% python3 -q
>>> import numpy as np
>>> from numpy import linalg as LA
>>> np.set_printoptions(suppress=True, linewidth=200)
>>> tidy = lambda a: np.round(a, 3) + 0
>>> data = np.loadtxt("mat.csv", delimiter=",")
>>> data
array([[ 3.,  1.,  3.,  2.,  2.],
       [ 3.,  4.,  6.,  5.,  5.],
       [ 4.,  5.,  7.,  7.,  7.],
       [ 5.,  6.,  9., 10., 10.],
       [ 7.,  7.,  9., 12., 11.],
       [ 7.,  7.,  9., 15., 12.],
       [10.,  8., 12., 16., 14.],
       [12.,  9., 12., 17., 16.],
       [14., 10., 14., 18., 16.],
       [16., 12., 17., 18., 16.],
       [16., 13., 20., 18., 16.],
       [19., 16., 21., 20., 18.],
       [19., 18., 23., 20., 20.],
       [19., 19., 25., 20., 20.],
       [20., 21., 25., 23., 20.],
       [22., 23., 26., 24., 20.],
       [23., 25., 28., 24., 21.],
       [25., 25., 28., 27., 24.],
       [28., 25., 29., 27., 26.],
       [30., 27., 29., 30., 28.],
       [31., 28., 30., 33., 28.],
       [33., 28., 33., 34., 31.]])
>>> Y = data / np.sqrt((data ** 2).mean(axis=1, keepdims=True))
>>> tidy(LA.norm(Y, axis=1))
array([2.236, 2.236, 2.236, 2.236, 2.236, 2.236, 2.236, 2.236, 2.236, 2.236, 2.236, 2.236, 2.236, 2.236, 2.236, 2.236, 2.236, 2.236, 2.236, 2.236, 2.236, 2.236])
>>> print(LA.matrix_rank(Y) == LA.matrix_rank(data))
True
>>> print(tidy(Y[16]))
[0.946 1.028 1.152 0.987 0.864]
>>> LA.matrix_rank(data - data.mean(axis=1, keepdims=True))
np.int64(4)
>>> M = np.loadtxt("a.csv", delimiter=",")
>>> M
array([[ -3.276,   0.753,   0.241,   4.176,  -0.672,  -2.658],
       [  7.637,   0.867,   1.074, -11.518,   3.357,   5.144],
       [  2.038,  -0.741,  -1.783,  -1.93 ,   0.028,   1.714],
       [ -5.734,  -1.042,  -0.464,   8.277,  -2.538,  -3.587],
       [  5.171,   1.136,   2.357,  -8.548,   2.816,   3.286],
       [ -5.427,   0.26 ,   0.227,   7.342,  -1.683,  -3.971],
       [  3.309,  -1.254,  -1.024,  -4.025,   0.405,   2.946],
       [ -5.72 ,  -0.506,  -1.114,   8.464,  -2.409,  -3.91 ],
       [  3.214,  -2.14 ,  -2.574,  -3.057,  -0.34 ,   3.227],
       [ -6.4  ,  -0.133,  -0.088,   9.037,  -2.323,  -4.515],
       [ -7.883,  -0.802,  -1.895,  11.885,  -3.437,  -5.321],
       [-11.149,   0.427,   0.74 ,  15.34 ,  -3.619,  -8.172]])
>>> dist = LA.norm(M[:, None] - M[None], axis=-1)
>>> dist.mean(axis=1).argmax()
np.int64(1)
>>> tidy(dist[:5, :5])
array([[ 0.   , 21.052,  9.563,  5.561, 16.893],
       [21.052,  0.   , 12.525, 26.222,  4.513],
       [ 9.563, 12.525,  0.   , 14.181,  9.194],
       [ 5.561, 26.222, 14.181,  0.   , 22.15 ],
       [16.893,  4.513,  9.194, 22.15 ,  0.   ]])
>>> tidy(LA.norm(M, axis=1))
array([ 6.026, 15.186,  3.814, 11.045, 11.197, 10.103,  6.214, 11.267,  6.435, 12.183, 15.74 , 20.982])
>>> theta = np.radians(45)
>>> R = np.eye(6)
>>> R[4, 4] = R[2, 2] = np.cos(theta)
>>> R[4, 2], R[2, 4] = -np.sin(theta), np.sin(theta)
>>> tidy(R)
array([[ 1.   ,  0.   ,  0.   ,  0.   ,  0.   ,  0.   ],
       [ 0.   ,  1.   ,  0.   ,  0.   ,  0.   ,  0.   ],
       [ 0.   ,  0.   ,  0.707,  0.   ,  0.707,  0.   ],
       [ 0.   ,  0.   ,  0.   ,  1.   ,  0.   ,  0.   ],
       [ 0.   ,  0.   , -0.707,  0.   ,  0.707,  0.   ],
       [ 0.   ,  0.   ,  0.   ,  0.   ,  0.   ,  1.   ]])
>>> Y = M @ R.T
>>> print(tidy(LA.svd(M, compute_uv=False)), tidy(LA.svd(Y, compute_uv=False)))
[40.374  6.519  1.297  0.234  0.031  0.01 ] [40.374  6.519  1.297  0.234  0.031  0.01 ]
>>> tidy(np.abs(Y - M).max(axis=0))
array([0.   , 0.   , 2.776, 0.   , 2.491, 0.   ])
>>> Ac = M - M.mean(axis=0)
>>> U, sigma, Vh = LA.svd(Ac, full_matrices=False)
>>> np.abs(U[:, 0]).argmax()
np.int64(1)
>>> print(tidy(sigma ** 2 / (sigma ** 2).sum()))
[0.972 0.027 0.001 0.    0.    0.   ]
>>> (np.sign(U[:, 0]) == np.sign(U[0, 0])).astype(int)
array([1, 0, 0, 1, 0, 1, 0, 1, 0, 1, 1, 1])
>>> def softmax(z):
...     e = np.exp(z - z.max(axis=-1, keepdims=True))
...     return e / e.sum(axis=-1, keepdims=True)
... 
>>> tidy(softmax(M[3]))
array([0., 0., 0., 1., 0., 0.])
>>> print(tidy(softmax(M).sum(axis=1)))
[1. 1. 1. 1. 1. 1. 1. 1. 1. 1. 1. 1.]
>>> tidy(softmax(10 * M[3]))
array([0., 0., 0., 1., 0., 0.])
>>> tidy(softmax(M[3] + 2))
array([0., 0., 0., 1., 0., 0.])
>>> att = M @ M.T / np.sqrt(6)
>>> softmax(att).round(6).argmax(axis=1)
array([11,  1,  1, 11,  1, 11,  1, 11,  1, 11, 11, 11])
>>> tidy(softmax(att + np.triu(np.full(att.shape, -np.inf), 1)))
array([[1.   , 0.   , 0.   , 0.   , 0.   , 0.   , 0.   , 0.   , 0.   , 0.   , 0.   , 0.   ],
       [0.   , 1.   , 0.   , 0.   , 0.   , 0.   , 0.   , 0.   , 0.   , 0.   , 0.   , 0.   ],
       [0.   , 1.   , 0.   , 0.   , 0.   , 0.   , 0.   , 0.   , 0.   , 0.   , 0.   , 0.   ],
       [0.   , 0.   , 0.   , 1.   , 0.   , 0.   , 0.   , 0.   , 0.   , 0.   , 0.   , 0.   ],
       [0.   , 1.   , 0.   , 0.   , 0.   , 0.   , 0.   , 0.   , 0.   , 0.   , 0.   , 0.   ],
       [0.   , 0.   , 0.   , 0.963, 0.   , 0.037, 0.   , 0.   , 0.   , 0.   , 0.   , 0.   ],
       [0.   , 1.   , 0.   , 0.   , 0.   , 0.   , 0.   , 0.   , 0.   , 0.   , 0.   , 0.   ],
       [0.   , 0.   , 0.   , 0.233, 0.   , 0.002, 0.   , 0.765, 0.   , 0.   , 0.   , 0.   ],
       [0.   , 1.   , 0.   , 0.   , 0.   , 0.   , 0.   , 0.   , 0.   , 0.   , 0.   , 0.   ],
       [0.   , 0.   , 0.   , 0.002, 0.   , 0.   , 0.   , 0.008, 0.   , 0.99 , 0.   , 0.   ],
       [0.   , 0.   , 0.   , 0.   , 0.   , 0.   , 0.   , 0.   , 0.   , 0.   , 1.   , 0.   ],
       [0.   , 0.   , 0.   , 0.   , 0.   , 0.   , 0.   , 0.   , 0.   , 0.   , 0.   , 1.   ]])
>>> Y = np.array([[0, 0, -1, -1], [-2, -1, -2, 0], [1, 0, 0, 0], [-1, -1, 1, 0]])
>>> arr = np.triu(Y, 1)
>>> arr
array([[ 0,  0, -1, -1],
       [ 0,  0, -2,  0],
       [ 0,  0,  0,  0],
       [ 0,  0,  0,  0]])
>>> LA.lstsq(arr[:-1].T, arr[-1])[2]
np.int32(2)
>>> K = np.loadtxt("x.csv", delimiter=",")
>>> K
array([[ 1., -1.],
       [ 1.,  0.],
       [ 1.,  1.]])
>>> Y = data[0, 0] * data[1:] - np.outer(data[1:, 0], data[0])
>>> Y
array([[ 0.,  9.,  9.,  9.,  9.],
       [ 0., 11.,  9., 13., 13.],
       [ 0., 13., 12., 20., 20.],
       [ 0., 14.,  6., 22., 19.],
       [ 0., 14.,  6., 31., 22.],
       [ 0., 14.,  6., 28., 22.],
       [ 0., 15.,  0., 27., 24.],
       [ 0., 16.,  0., 26., 20.],
       [ 0., 20.,  3., 22., 16.],
       [ 0., 23., 12., 22., 16.],
       [ 0., 29.,  6., 22., 16.],
       [ 0., 35., 12., 22., 22.],
       [ 0., 38., 18., 22., 22.],
       [ 0., 43., 15., 29., 20.],
       [ 0., 47., 12., 28., 16.],
       [ 0., 52., 15., 26., 17.],
       [ 0., 50.,  9., 31., 22.],
       [ 0., 47.,  3., 25., 22.],
       [ 0., 51., -3., 30., 24.],
       [ 0., 53., -3., 37., 22.],
       [ 0., 51.,  0., 36., 27.]])
>>> print(LA.matrix_rank(Y), LA.matrix_rank(data))
4 5
>>> x = np.array([3, 1, 2, 3, 1])
>>> h = np.maximum(Y @ x, 0)
>>> Y * (h > 1e-9)[:, None]
array([[ 0.,  9.,  9.,  9.,  9.],
       [ 0., 11.,  9., 13., 13.],
       [ 0., 13., 12., 20., 20.],
       [ 0., 14.,  6., 22., 19.],
       [ 0., 14.,  6., 31., 22.],
       [ 0., 14.,  6., 28., 22.],
       [ 0., 15.,  0., 27., 24.],
       [ 0., 16.,  0., 26., 20.],
       [ 0., 20.,  3., 22., 16.],
       [ 0., 23., 12., 22., 16.],
       [ 0., 29.,  6., 22., 16.],
       [ 0., 35., 12., 22., 22.],
       [ 0., 38., 18., 22., 22.],
       [ 0., 43., 15., 29., 20.],
       [ 0., 47., 12., 28., 16.],
       [ 0., 52., 15., 26., 17.],
       [ 0., 50.,  9., 31., 22.],
       [ 0., 47.,  3., 25., 22.],
       [ 0., 51., -3., 30., 24.],
       [ 0., 53., -3., 37., 22.],
       [ 0., 51.,  0., 36., 27.]])
>>> print(np.maximum(Y @ (3 * x), 0))
[189. 243. 351. 333. 423. 396. 360. 342. 324. 387. 369. 441. 486. 540. 513. 531. 549. 450. 477. 540. 558.]
>>> np.maximum(Y @ x, 0) - np.maximum(-Y @ x, 0)
array([ 63.,  81., 117., 111., 141., 132., 120., 114., 108., 129., 123., 147., 162., 180., 171., 177., 183., 150., 159., 180., 186.])
>>> h
array([ 63.,  81., 117., 111., 141., 132., 120., 114., 108., 129., 123., 147., 162., 180., 171., 177., 183., 150., 159., 180., 186.])
>>> W0 = np.loadtxt("test8.csv", delimiter=",")
>>> W0
array([[ -0.204,  -1.624,   4.253,   0.926,   0.998,  -0.092],
       [ -0.277,  -1.867,   0.766,  -1.805,  -0.439,   0.168],
       [  0.045,   1.091,  -4.533,  -0.685,  -0.234,   0.104],
       [ -0.249,   0.73 ,   0.457,  -1.5  ,  -0.265,   0.054],
       [ -0.003,  -1.162,   5.438,  -0.928,  -0.325,   0.12 ],
       [ -0.569,   0.086,  -0.556,  -0.376,  -0.872,   0.176],
       [  0.208,   1.148,  -1.861,  -2.784,  -0.243,  -0.201],
       [ -0.381,  -0.367,  -6.918,   1.639,  -1.061,   0.121],
       [  0.273,  -0.854,   4.262,  -1.675,  -0.656,  -0.249],
       [  0.004,   0.502,   4.735,  -4.59 ,  -1.37 ,   0.043],
       [  0.217,   0.235,  -3.237,   0.639,  -0.923,  -0.138],
       [  0.086,  -0.78 ,  -1.809,  -1.027,  -0.129,  -0.229],
       [  0.378,   4.636,  -4.739,   1.101,  -0.971,  -0.135],
       [ -0.124,   0.746,  -0.302,   0.03 ,  -0.608,   0.172],
       [ -0.162,  -0.242,   2.795,   0.194,  -0.219,   0.036],
       [ -0.21 ,  -0.184,   3.918,  -1.863,   0.799,   0.198],
       [ -0.169,  -0.194, -11.888,  -2.542,   0.151,  -0.043],
       [ -0.381,   2.145,   3.036,  -3.02 ,   0.071,   0.095],
       [ -0.182,  -1.615,  -3.146,  -0.638,   0.741,  -0.072],
       [  0.194,   0.556,   2.814,  -3.3  ,   0.885,   0.417],
       [  0.018,  -1.407,  -3.324,  -1.209,   0.606,  -0.136],
       [  0.211,   1.887,  -4.999,   0.373,  -0.761,   0.117],
       [  0.123,   0.986,   2.635,  -0.43 ,  -0.626,   0.054],
       [  0.114,   0.015,   4.111,   2.032,   0.53 ,   0.132],
       [  0.101,  -0.916,   3.964,   0.279,  -0.717,   0.23 ],
       [  0.26 ,   1.209,  -4.005,   1.309,  -0.574,  -0.111],
       [ -0.175,  -0.663,  -4.86 ,   0.104,  -0.381,   0.005],
       [  0.216,  -1.562,   6.567,  -0.362,  -0.463,   0.402]])
>>> Ac = W0 - W0.mean(axis=0)
>>> vecs = LA.svd(Ac)[2][:4]
>>> Y = Ac - Ac @ vecs.T @ vecs
>>> tidy(np.diag(vecs.T @ vecs))
array([0.004, 0.997, 1.   , 1.   , 1.   , 0.   ])
>>> print(tidy(Y.std(axis=0)))
[0.216 0.012 0.003 0.004 0.004 0.155]
>>> tidy(LA.norm(Y) / LA.norm(Ac))
np.float64(0.054)
>>> x = np.array([3, 3, 5, 2, 0, 5])
>>> rhs = W0 @ x
>>> print(tidy(LA.pinv(W0) @ W0))
[[1. 0. 0. 0. 0. 0.]
 [0. 1. 0. 0. 0. 0.]
 [0. 0. 1. 0. 0. 0.]
 [0. 0. 0. 1. 0. 0.]
 [0. 0. 0. 0. 1. 0.]
 [0. 0. 0. 0. 0. 1.]]
>>> rng = np.random.default_rng(7575)
>>> rhs = rhs + 0.1 * rng.normal(size=28)
>>> tidy(rhs)
array([ 17.184,  -5.324, -20.085,   0.962,  22.473,  -4.138, -11.878, -33.145,  15.003,  16.145, -14.339, -14.358,  -7.014,   1.43 ,  13.35 ,  15.756, -65.997,  14.802, -22.733,  11.729, -24.   ,
       -17.437,  16.027,  25.537,  19.117, -13.511, -26.606,  30.157])
>>> b, *_ = LA.lstsq(W0, rhs)
>>> tidy(b)
array([ 3.045,  3.008,  5.009,  2.013, -0.006,  4.993])
>>> b.round()
array([ 3.,  3.,  5.,  2., -0.,  5.])
>>> J = np.loadtxt("m.csv", delimiter=",")
>>> J
array([[ 0.   ,  0.291,  0.04 , -0.119],
       [ 0.   , -0.874, -0.178,  0.493],
       [ 0.   ,  0.422,  0.06 , -0.178],
       [ 0.   , -0.978, -0.291,  0.716],
       [ 0.   ,  0.984,  0.31 , -0.744],
       [ 0.   ,  0.947,  0.235, -0.617],
       [ 0.   , -0.834, -0.159,  0.446],
       [ 0.   ,  0.537,  0.08 , -0.235],
       [ 0.   ,  0.422,  0.06 , -0.178],
       [ 0.   , -0.97 , -0.273,  0.686],
       [ 0.   ,  0.422,  0.06 , -0.178],
       [ 0.   ,  0.97 ,  0.273, -0.686],
       [ 0.   ,  0.988,  0.327, -0.77 ],
       [ 0.   ,  0.834,  0.159, -0.446],
       [ 0.   , -0.874, -0.178,  0.493],
       [ 0.   ,  0.422,  0.06 , -0.178],
       [ 0.   ,  0.   ,  0.   ,  0.   ]])
>>> # rank 3
>>> tidy(LA.norm(J[15], 1)), tidy(LA.norm(J[15], np.inf))
(np.float64(0.66), np.float64(0.422))
>>> print(tidy(J[15] @ J[7]))
0.273
>>> print(tidy(LA.norm(J, 2)))
3.777
>>> LA.norm(J, axis=1).argmax()
np.int64(12)
>>> tidy(LA.norm(J, "nuc"))
np.float64(4.12)
>>> tidy(LA.norm(J[15] - J[7]))
np.float64(0.13)
>>> np.abs(np.diag(LA.qr(J)[1])) > 1e-9
array([False,  True,  True,  True])
>>> print(LA.lstsq(J[:-1].T, J[-1])[2])
3
>>> tidy(J @ LA.pinv(J) @ J)
array([[ 0.   ,  0.291,  0.04 , -0.119],
       [ 0.   , -0.874, -0.178,  0.493],
       [ 0.   ,  0.422,  0.06 , -0.178],
       [ 0.   , -0.978, -0.291,  0.716],
       [ 0.   ,  0.984,  0.31 , -0.744],
       [ 0.   ,  0.947,  0.235, -0.617],
       [ 0.   , -0.834, -0.159,  0.446],
       [ 0.   ,  0.537,  0.08 , -0.235],
       [ 0.   ,  0.422,  0.06 , -0.178],
       [ 0.   , -0.97 , -0.273,  0.686],
       [ 0.   ,  0.422,  0.06 , -0.178],
       [ 0.   ,  0.97 ,  0.273, -0.686],
       [ 0.   ,  0.988,  0.327, -0.77 ],
       [ 0.   ,  0.834,  0.159, -0.446],
       [ 0.   , -0.874, -0.178,  0.493],
       [ 0.   ,  0.422,  0.06 , -0.178],
       [ 0.   ,  0.   ,  0.   ,  0.   ]])
